>>> import numpy as np
>>> np.set_printoptions(precision=2, suppress=True, linewidth=100, legacy="1.25")
>>> def rnd(a):
...     return np.round(a, 2) + 0
... 
>>> M = np.load("w.npy")
>>> rnd(M)
array([[0.25, 0.42, 0.08, 0.08],
       [0.42, 0.69, 0.14, 0.14],
       [0.08, 0.14, 0.03, 0.03],
       [0.08, 0.14, 0.03, 0.03]])
>>> rnd(np.linalg.det(M))
0.0
>>> np.trace(M)
1.0
>>> np.allclose(M @ M.T, M.T @ M)
True
>>> rank = np.linalg.matrix_rank(M)
>>> rank
1
>>> ns = np.linalg.svd(M)[2][rank:].T
>>> [int(np.linalg.matrix_rank(np.delete(M, i, axis=0))) for i in range(4)]
[1, 1, 1, 1]
>>> [int(np.linalg.matrix_rank(M[:, :j + 1])) for j in range(4)]
[1, 1, 1, 1]
>>> ns.shape
(4, 3)
>>> rnd(ns @ ns.T)
array([[ 0.75, -0.42, -0.08, -0.08],
       [-0.42,  0.31, -0.14, -0.14],
       [-0.08, -0.14,  0.97, -0.03],
       [-0.08, -0.14, -0.03,  0.97]])
>>> [int(np.linalg.matrix_rank(M[:i])) for i in range(1, len(M) + 1)]
[1, 1, 1, 1]
>>> W1 = np.array([[2, -2], [2, -1], [-2, 1], [2, 0]])
>>> c = np.array([-1, 3])
>>> H = np.maximum(M @ W1 + c, 0)
>>> (H > 0).astype(int)
array([[1, 1],
       [1, 1],
       [0, 1],
       [0, 1]])
>>> rnd(H)
array([[0.33, 2.17],
       [1.22, 1.61],
       [0.  , 2.72],
       [0.  , 2.72]])
>>> np.linalg.matrix_rank(H)
2
>>> W2 = np.array([[1, -3], [1, -2]])
>>> W1 @ W2
array([[ 0, -2],
       [ 1, -4],
       [-1,  4],
       [ 2, -6]])
>>> rnd(H @ W2)
array([[ 2.5 , -5.33],
       [ 2.83, -6.89],
       [ 2.72, -5.44],
       [ 2.72, -5.44]])
>>> t = np.radians(120)
>>> r_ = np.eye(4)
>>> r_[3, 3] = r_[0, 0] = np.cos(t)
>>> r_[3, 0], r_[0, 3] = -np.sin(t), np.sin(t)
>>> rnd(r_)
array([[-0.5 ,  0.  ,  0.  ,  0.87],
       [ 0.  ,  1.  ,  0.  ,  0.  ],
       [ 0.  ,  0.  ,  1.  ,  0.  ],
       [-0.87,  0.  ,  0.  , -0.5 ]])
>>> out = M @ r_.T
>>> rnd(np.linalg.det(r_)), rnd(np.trace(r_))
(1.0, 1.0)
>>> rnd(np.abs(out - M).max(axis=0))
array([0.5 , 0.  , 0.  , 0.57])
>>> rnd(out)
array([[-0.05,  0.42,  0.08, -0.26],
       [-0.09,  0.69,  0.14, -0.43],
       [-0.02,  0.14,  0.03, -0.09],
       [-0.02,  0.14,  0.03, -0.09]])
>>> np.allclose(M @ M.T, out @ out.T)
True
>>> feats = np.load("test14.npy")
>>> feats
array([[ 6,  6,  8],
       [ 0,  0,  0],
       [ 3,  1,  3],
       [ 0,  0,  0],
       [11,  7,  9],
       [ 8,  2,  4],
       [ 0,  0,  0],
       [ 3,  5,  5],
       [ 5,  1,  1],
       [ 5,  1,  1],
       [ 0,  0,  0],
       [ 0,  0,  0],
       [ 6,  6,  8],
       [ 3,  1,  3],
       [ 5,  1,  1]])
>>> gram = np.cov(feats, rowvar=False)
>>> rnd(gram)
array([[11.24,  6.24,  8.38],
       [ 6.24,  6.5 ,  8.01],
       [ 8.38,  8.01, 10.55]])
>>> rnd(np.linalg.eigvalsh(gram)[::-1])
array([24.82,  3.22,  0.25])
>>> np.median(feats, axis=0)
array([3., 1., 1.])
>>> rnd(np.polyfit(feats[:, 2], feats[:, 1], 1))
array([ 0.76, -0.11])
>>> out = np.array([[0, 2], [2, 1], [1, 0]])
>>> mat = np.kron(np.eye(3, dtype=int), out)
>>> mat
array([[0, 2, 0, 0, 0, 0],
       [2, 1, 0, 0, 0, 0],
       [1, 0, 0, 0, 0, 0],
       [0, 0, 0, 2, 0, 0],
       [0, 0, 2, 1, 0, 0],
       [0, 0, 1, 0, 0, 0],
       [0, 0, 0, 0, 0, 2],
       [0, 0, 0, 0, 2, 1],
       [0, 0, 0, 0, 1, 0]])
>>> U, s, VT = np.linalg.svd(mat, full_matrices=False)
>>> rnd(s)
array([2.65, 2.65, 2.65, 1.73, 1.73, 1.73])
>>> rnd(s / s[0])
array([1.  , 1.  , 1.  , 0.65, 0.65, 0.65])
>>> U.shape, s.shape, VT.shape
((9, 6), (6,), (6, 6))
>>> rnd(np.cumsum(s ** 2) / np.sum(s ** 2))
array([0.23, 0.47, 0.7 , 0.8 , 0.9 , 1.  ])
>>> rnd(np.sqrt((s ** 2).sum())), rnd(np.linalg.norm(mat))
(5.48, 5.48)
>>> rnd(U.T @ mat @ VT.T)
array([[2.65, 0.  , 0.  , 0.  , 0.  , 0.  ],
       [0.  , 2.65, 0.  , 0.  , 0.  , 0.  ],
       [0.  , 0.  , 2.65, 0.  , 0.  , 0.  ],
       [0.  , 0.  , 0.  , 1.73, 0.  , 0.  ],
       [0.  , 0.  , 0.  , 0.  , 1.73, 0.  ],
       [0.  , 0.  , 0.  , 0.  , 0.  , 1.73]])
>>> mat.reshape(2, -1)
array([[0, 2, 0, 0, 0, 0, 2, 1, 0, 0, 0, 0, 1, 0, 0, 0, 0, 0, 0, 0, 0, 2, 0, 0, 0, 0, 2],
       [1, 0, 0, 0, 0, 1, 0, 0, 0, 0, 0, 0, 0, 0, 2, 0, 0, 0, 0, 2, 1, 0, 0, 0, 0, 1, 0]])
>>> blk = mat.reshape(9, 2, -1)
>>> np.einsum("ihd,ihd->ih", blk, blk)
array([[4, 0],
       [5, 0],
       [1, 0],
       [0, 4],
       [4, 1],
       [1, 0],
       [0, 4],
       [0, 5],
       [0, 1]])
>>> blk.shape
(9, 2, 3)
>>> blk.transpose(1, 0, 2)
array([[[0, 2, 0],
        [2, 1, 0],
        [1, 0, 0],
        [0, 0, 0],
        [0, 0, 2],
        [0, 0, 1],
        [0, 0, 0],
        [0, 0, 0],
        [0, 0, 0]],

       [[0, 0, 0],
        [0, 0, 0],
        [0, 0, 0],
        [2, 0, 0],
        [1, 0, 0],
        [0, 0, 0],
        [0, 0, 2],
        [0, 2, 1],
        [0, 1, 0]]])
>>> blk[:, 0]
array([[0, 2, 0],
       [2, 1, 0],
       [1, 0, 0],
       [0, 0, 0],
       [0, 0, 2],
       [0, 0, 1],
       [0, 0, 0],
       [0, 0, 0],
       [0, 0, 0]])
>>> np.swapaxes(blk, 1, 2)[3]
array([[0, 2],
       [0, 0],
       [0, 0]])
>>> blk.sum(axis=1)
array([[0, 2, 0],
       [2, 1, 0],
       [1, 0, 0],
       [2, 0, 0],
       [1, 0, 2],
       [0, 0, 1],
       [0, 0, 2],
       [0, 2, 1],
       [0, 1, 0]])
>>> r0 = np.array([-2, 2, 1])
>>> E = np.array([np.roll(r0, i) for i in range(3)])
>>> E
array([[-2,  2,  1],
       [ 1, -2,  2],
       [ 2,  1, -2]])
>>> E.shape
(3, 3)
>>> E - E[0]
array([[ 0,  0,  0],
       [ 3, -4,  1],
       [ 4, -1, -3]])
>>> E.sum(axis=1)
array([1, 1, 1])
>>> np.abs(E).max()
2
>>> rnd(E.mean(axis=0))
array([0.33, 0.33, 0.33])
>>> rnd(np.linalg.svd(E, compute_uv=False))
array([3.61, 3.61, 1.  ])
>>> out = np.array([[5, -5, 3, 4], [4, 6, 8, -6], [4, -7, 7, 9], [-1, 3, 4, 5]])
>>> out[-1] = out[0]
>>> A = out + 0.02 * np.eye(4)
>>> A
array([[ 5.02, -5.  ,  3.  ,  4.  ],
       [ 4.  ,  6.02,  8.  , -6.  ],
       [ 4.  , -7.  ,  7.02,  9.  ],
       [ 5.  , -5.  ,  3.  ,  4.02]])
>>> out = feats[0, 0] * feats[1:] - np.outer(feats[1:, 0], feats[0])
>>> out
array([[  0,   0,   0],
       [  0, -12,  -6],
       [  0,   0,   0],
       [  0, -24, -34],
       [  0, -36, -40],
       [  0,   0,   0],
       [  0,  12,   6],
       [  0, -24, -34],
       [  0, -24, -34],
       [  0,   0,   0],
       [  0,   0,   0],
       [  0,   0,   0],
       [  0, -12,  -6],
       [  0, -24, -34]])
>>> rnd(feats[:, 0] / feats[0, 0])
array([1.  , 0.  , 0.5 , 0.  , 1.83, 1.33, 0.  , 0.5 , 0.83, 0.83, 0.  , 0.  , 1.  , 0.5 , 0.83])
>>> np.linalg.matrix_rank(out, rtol=0.1)
2
>>> [round(float(x), 2) for x in np.linalg.svd(out, compute_uv=False)[:3]]
[101.17, 11.37, 0.0]
>>> np.linalg.cond(out) > 100
True
>>> out = A / np.linalg.norm(A, axis=1, keepdims=True)
>>> gram = out @ out.T
>>> (gram - 2 * np.eye(4)).round(6).argmax(axis=1)
array([3, 0, 3, 0])
>>> rnd(np.linalg.norm(out, axis=1))
array([1., 1., 1., 1.])
>>> rnd(gram)
array([[ 1.  , -0.09,  0.93,  1.  ],
       [-0.09,  1.  , -0.14, -0.1 ],
       [ 0.93, -0.14,  1.  ,  0.93],
       [ 1.  , -0.1 ,  0.93,  1.  ]])
>>> rnd(np.degrees(np.arccos(np.clip(gram[2, 3], -1, 1))))
22.11
>>> A.reshape(2, -1)
array([[ 5.02, -5.  ,  3.  ,  4.  ,  4.  ,  6.02,  8.  , -6.  ],
       [ 4.  , -7.  ,  7.02,  9.  ,  5.  , -5.  ,  3.  ,  4.02]])
>>> A.ravel(order="F")
array([ 5.02,  4.  ,  4.  ,  5.  , -5.  ,  6.02, -7.  , -5.  ,  3.  ,  8.  ,  7.02,  3.  ,  4.  ,
       -6.  ,  9.  ,  4.02])
>>> A.reshape(-1, 2)
array([[ 5.02, -5.  ],
       [ 3.  ,  4.  ],
       [ 4.  ,  6.02],
       [ 8.  , -6.  ],
       [ 4.  , -7.  ],
       [ 7.02,  9.  ],
       [ 5.  , -5.  ],
       [ 3.  ,  4.02]])
>>> blk = A.reshape(4, 2, -1)
>>> blk.transpose(1, 0, 2)
array([[[ 5.02, -5.  ],
        [ 4.  ,  6.02],
        [ 4.  , -7.  ],
        [ 5.  , -5.  ]],

       [[ 3.  ,  4.  ],
        [ 8.  , -6.  ],
        [ 7.02,  9.  ],
        [ 3.  ,  4.02]]])
>>> np.einsum("ihd,jhd->hij", blk, blk).shape
(2, 4, 4)
>>> rnd(blk.sum(axis=1))
array([[ 8.02, -1.  ],
       [12.  ,  0.02],
       [11.02,  2.  ],
       [ 8.  , -0.98]])
>>> blk[:, 0]
array([[ 5.02, -5.  ],
       [ 4.  ,  6.02],
       [ 4.  , -7.  ],
       [ 5.  , -5.  ]])
>>> np.swapaxes(blk, 1, 2)[1]
array([[ 4.  ,  8.  ],
       [ 6.02, -6.  ]])
>>> blk.shape
(4, 2, 2)
>>> rnd(np.einsum("ihd,ihd->ih", blk, blk))
array([[ 50.2 ,  25.  ],
       [ 52.24, 100.  ],
       [ 65.  , 130.28],
       [ 50.  ,  25.16]])
